$ ipython --no-banner

In [1]: import numpy as np

In [2]: np.set_printoptions(precision=3, suppress=True, linewidth=160)

In [3]: J = np.load("data.npy")

In [4]: J
Out[4]: 
array([[1.   , 0.7  , 0.49 , 0.343, 0.24 , 0.168, 0.118, 0.082, 0.058, 0.04 , 0.028, 0.02 , 0.014, 0.01 , 0.007, 0.005],
       [0.7  , 1.   , 0.7  , 0.49 , 0.343, 0.24 , 0.168, 0.118, 0.082, 0.058, 0.04 , 0.028, 0.02 , 0.014, 0.01 , 0.007],
       [0.49 , 0.7  , 1.   , 0.7  , 0.49 , 0.343, 0.24 , 0.168, 0.118, 0.082, 0.058, 0.04 , 0.028, 0.02 , 0.014, 0.01 ],
       [0.343, 0.49 , 0.7  , 1.   , 0.7  , 0.49 , 0.343, 0.24 , 0.168, 0.118, 0.082, 0.058, 0.04 , 0.028, 0.02 , 0.014],
       [0.24 , 0.343, 0.49 , 0.7  , 1.   , 0.7  , 0.49 , 0.343, 0.24 , 0.168, 0.118, 0.082, 0.058, 0.04 , 0.028, 0.02 ],
       [0.168, 0.24 , 0.343, 0.49 , 0.7  , 1.   , 0.7  , 0.49 , 0.343, 0.24 , 0.168, 0.118, 0.082, 0.058, 0.04 , 0.028],
       [0.118, 0.168, 0.24 , 0.343, 0.49 , 0.7  , 1.   , 0.7  , 0.49 , 0.343, 0.24 , 0.168, 0.118, 0.082, 0.058, 0.04 ],
       [0.082, 0.118, 0.168, 0.24 , 0.343, 0.49 , 0.7  , 1.   , 0.7  , 0.49 , 0.343, 0.24 , 0.168, 0.118, 0.082, 0.058],
       [0.058, 0.082, 0.118, 0.168, 0.24 , 0.343, 0.49 , 0.7  , 1.   , 0.7  , 0.49 , 0.343, 0.24 , 0.168, 0.118, 0.082],
       [0.04 , 0.058, 0.082, 0.118, 0.168, 0.24 , 0.343, 0.49 , 0.7  , 1.   , 0.7  , 0.49 , 0.343, 0.24 , 0.168, 0.118],
       [0.028, 0.04 , 0.058, 0.082, 0.118, 0.168, 0.24 , 0.343, 0.49 , 0.7  , 1.   , 0.7  , 0.49 , 0.343, 0.24 , 0.168],
       [0.02 , 0.028, 0.04 , 0.058, 0.082, 0.118, 0.168, 0.24 , 0.343, 0.49 , 0.7  , 1.   , 0.7  , 0.49 , 0.343, 0.24 ],
       [0.014, 0.02 , 0.028, 0.04 , 0.058, 0.082, 0.118, 0.168, 0.24 , 0.343, 0.49 , 0.7  , 1.   , 0.7  , 0.49 , 0.343],
       [0.01 , 0.014, 0.02 , 0.028, 0.04 , 0.058, 0.082, 0.118, 0.168, 0.24 , 0.343, 0.49 , 0.7  , 1.   , 0.7  , 0.49 ],
       [0.007, 0.01 , 0.014, 0.02 , 0.028, 0.04 , 0.058, 0.082, 0.118, 0.168, 0.24 , 0.343, 0.49 , 0.7  , 1.   , 0.7  ],
       [0.005, 0.007, 0.01 , 0.014, 0.02 , 0.028, 0.04 , 0.058, 0.082, 0.118, 0.168, 0.24 , 0.343, 0.49 , 0.7  , 1.   ]])

In [5]: out = J / np.linalg.norm(J, axis=1, keepdims=True)

In [6]: gram = out @ out.T

In [7]: print(np.linalg.norm(out, axis=1))
[1. 1. 1. 1. 1. 1. 1. 1. 1. 1. 1. 1. 1. 1. 1. 1.]

In [8]: (gram - 2 * np.eye(16)).round(6).argmax(axis=1)
Out[8]: array([ 1,  0,  1,  2,  3,  4,  5,  8,  7, 10, 11, 12, 13, 14, 15, 14])

In [9]: np.round(np.degrees(np.arccos(np.clip(gram[9, 15], -1, 1))), 3)
Out[9]: np.float64(66.897)

In [10]: w, vecs = np.linalg.eigh(J)

In [11]: np.unique(w.round(6) + 0, return_counts=True)[1]
Out[11]: array([1, 1, 1, 1, 1, 1, 1, 1, 1, 1, 1, 1, 1, 1, 1, 1])

In [12]: X = np.array([[1, 1, 0, 0, 1, 0, 0, 1],
    ...:     [1, 11, 2, 1, 2, 2, 0, 2],
    ...:     [0, 0, 17, 2, 0, 0, 1, 1],
    ...:     [1, 2, 2, 12, 2, 2, 2, 2],
    ...:     [2, 1, 2, 0, 15, 0, 1, 1],
    ...:     [0, 2, 2, 1, 1, -14, 1, 2],
    ...:     [0, 0, 1, 1, 1, 0, 11, 2],
    ...:     [0, 1, 2, 1, 0, 2, 1, -13]])

In [13]: [round(float(x), 3) for x in np.linalg.svd(X, compute_uv=False)[:3]]
Out[13]: [19.789, 15.772, 15.039]

In [14]: np.abs(np.linalg.svd(X)[2][-1])
Out[14]: array([0.988, 0.063, 0.006, 0.048, 0.132, 0.021, 0.018, 0.013])

In [15]: out = X ** -1
Traceback (most recent call last):
  Cell In[15], line 1
    out = X ** -1
ValueError: Integers to negative integer powers are not allowed.


In [16]: out = np.linalg.inv(X)

In [17]: round(np.linalg.cond(X), 3)
Out[17]: np.float64(25.173)

In [18]: np.round(np.linalg.det(X) * np.linalg.det(out), 3)
Out[18]: np.float64(1.0)

In [19]: np.allclose(out, X.T)
Out[19]: False

In [20]: x = np.array([2, 1, 1, 3, 1, 0, 1, -3])

In [21]: target = X @ x

In [22]: target
Out[22]: array([ 1, 14, 21, 40, 20,  3, 10, 46])

In [23]: np.round(np.linalg.solve(X.T, X[7]), 3) + 0
Out[23]: array([0., 0., 0., 0., 0., 0., 0., 1.])

In [24]: np.round(np.linalg.solve(X, target + X[:, 7]), 3) + 0
Out[24]: array([ 2.,  1.,  1.,  3.,  1.,  0.,  1., -2.])

In [25]: np.round(np.linalg.solve(X, X[:, 4]), 3) + 0
Out[25]: array([0., 0., 0., 0., 1., 0., 0., 0.])

In [26]: np.round(np.linalg.solve(X, target), 3) + 0
Out[26]: array([ 2.,  1.,  1.,  3.,  1.,  0.,  1., -3.])
